% python3 -q
>>> import numpy as np
>>> np.set_printoptions(precision=3, suppress=True, linewidth=160)
>>> tidy = lambda a: np.round(a, 3) + 0
>>> A = np.load("m.npy")
>>> A
array([[ 0,  1, -1,  3,  3,  1, -2, -2],
       [ 0,  0,  3, -1,  3, -3, -2,  2],
       [ 0,  0,  0, -3,  3,  1, -1, -3],
       [ 0,  0,  0,  0, -2,  2,  2, -3],
       [ 0,  0,  0,  0,  0,  1, -2,  2],
       [ 0,  0,  0,  0,  0,  0, -2,  0],
       [ 0,  0,  0,  0,  0,  0,  0, -3],
       [ 0,  0,  0,  0,  0,  0,  0,  0]])
>>> th = np.radians(180)
>>> r_ = np.eye(8)
>>> r_[6, 6] = r_[2, 2] = np.cos(th)
>>> r_[6, 2], r_[2, 6] = -np.sin(th), np.sin(th)
>>> tidy(r_)
array([[ 1.,  0.,  0.,  0.,  0.,  0.,  0.,  0.],
       [ 0.,  1.,  0.,  0.,  0.,  0.,  0.,  0.],
       [ 0.,  0., -1.,  0.,  0.,  0.,  0.,  0.],
       [ 0.,  0.,  0.,  1.,  0.,  0.,  0.,  0.],
       [ 0.,  0.,  0.,  0.,  1.,  0.,  0.,  0.],
       [ 0.,  0.,  0.,  0.,  0.,  1.,  0.,  0.],
       [ 0.,  0.,  0.,  0.,  0.,  0., -1.,  0.],
       [ 0.,  0.,  0.,  0.,  0.,  0.,  0.,  1.]])
>>> A2 = A @ r_.T
>>> np.allclose(np.linalg.norm(A, axis=1), np.linalg.norm(A2, axis=1))
True
>>> tidy(np.linalg.svd(A, compute_uv=False)), tidy(np.linalg.svd(A2, compute_uv=False))
(array([7.541, 6.52 , 4.806, 3.057, 1.871, 1.295, 0.062, 0.   ]), array([7.541, 6.52 , 4.806, 3.057, 1.871, 1.295, 0.062, 0.   ]))
>>> np.allclose(A @ A.T, A2 @ A2.T)
True
>>> np.abs(A2 - A).max(axis=0)
array([0., 0., 6., 0., 0., 0., 4., 0.])
>>> tidy(np.linalg.det(r_)), np.trace(r_)
(np.float64(1.0), np.float64(4.0))
>>> A.reshape(-1, 2)
array([[ 0,  1],
       [-1,  3],
       [ 3,  1],
       [-2, -2],
       [ 0,  0],
       [ 3, -1],
       [ 3, -3],
       [-2,  2],
       [ 0,  0],
       [ 0, -3],
       [ 3,  1],
       [-1, -3],
       [ 0,  0],
       [ 0,  0],
       [-2,  2],
       [ 2, -3],
       [ 0,  0],
       [ 0,  0],
       [ 0,  1],
       [-2,  2],
       [ 0,  0],
       [ 0,  0],
       [ 0,  0],
       [-2,  0],
       [ 0,  0],
       [ 0,  0],
       [ 0,  0],
       [ 0, -3],
       [ 0,  0],
       [ 0,  0],
       [ 0,  0],
       [ 0,  0]])
>>> A.reshape(8, 9)
Traceback (most recent call last):
  File "<python-input-17>", line 1, in <module>
    A.reshape(8, 9)
    ~~~~~~~~~^^^^^^
ValueError: cannot reshape array of size 64 into shape (8,9)
>>> t3 = A.reshape(8, 2, -1)
>>> t3[:, 0]
array([[ 0,  1, -1,  3],
       [ 0,  0,  3, -1],
       [ 0,  0,  0, -3],
       [ 0,  0,  0,  0],
       [ 0,  0,  0,  0],
       [ 0,  0,  0,  0],
       [ 0,  0,  0,  0],
       [ 0,  0,  0,  0]])
>>> print(t3.shape)
(8, 2, 4)
>>> np.linalg.matrix_power(A, 3)
array([[  0,   0,   0,  -9,   5,   1,   3, -18],
       [  0,   0,   0,   0,  18,  -7, -48,  64],
       [  0,   0,   0,   0,   0,   6,  -6,  54],
       [  0,   0,   0,   0,   0,   0,   4,   0],
       [  0,   0,   0,   0,   0,   0,   0,   6],
       [  0,   0,   0,   0,   0,   0,   0,   0],
       [  0,   0,   0,   0,   0,   0,   0,   0],
       [  0,   0,   0,   0,   0,   0,   0,   0]])
>>> tidy(np.linalg.det(A))
np.float64(0.0)
>>> print(np.allclose(A, A.T))
False
>>> (A - A.T) / 2
array([[ 0. ,  0.5, -0.5,  1.5,  1.5,  0.5, -1. , -1. ],
       [-0.5,  0. ,  1.5, -0.5,  1.5, -1.5, -1. ,  1. ],
       [ 0.5, -1.5,  0. , -1.5,  1.5,  0.5, -0.5, -1.5],
       [-1.5,  0.5,  1.5,  0. , -1. ,  1. ,  1. , -1.5],
       [-1.5, -1.5, -1.5,  1. ,  0. ,  0.5, -1. ,  1. ],
       [-0.5,  1.5, -0.5, -1. , -0.5,  0. , -1. ,  0. ],
       [ 1. ,  1. ,  0.5, -1. ,  1. ,  1. ,  0. , -1.5],
       [ 1. , -1. ,  1.5,  1.5, -1. ,  0. ,  1.5,  0. ]])
>>> assert A == A.T
Traceback (most recent call last):
  File "<python-input-25>", line 1, in <module>
    assert A == A.T
           ^^^^^^^^
ValueError: The truth value of an array with more than one element is ambiguous. Use a.any() or a.all()
>>> tidy(np.abs(np.linalg.eigvals(A)).max())
np.float64(0.0)
>>> A.inv()
Traceback (most recent call last):
  File "<python-input-27>", line 1, in <module>
    A.inv()
    ^^^^^
AttributeError: 'numpy.ndarray' object has no attribute 'inv'
>>> print(np.allclose(A @ A.T, A.T @ A))
False
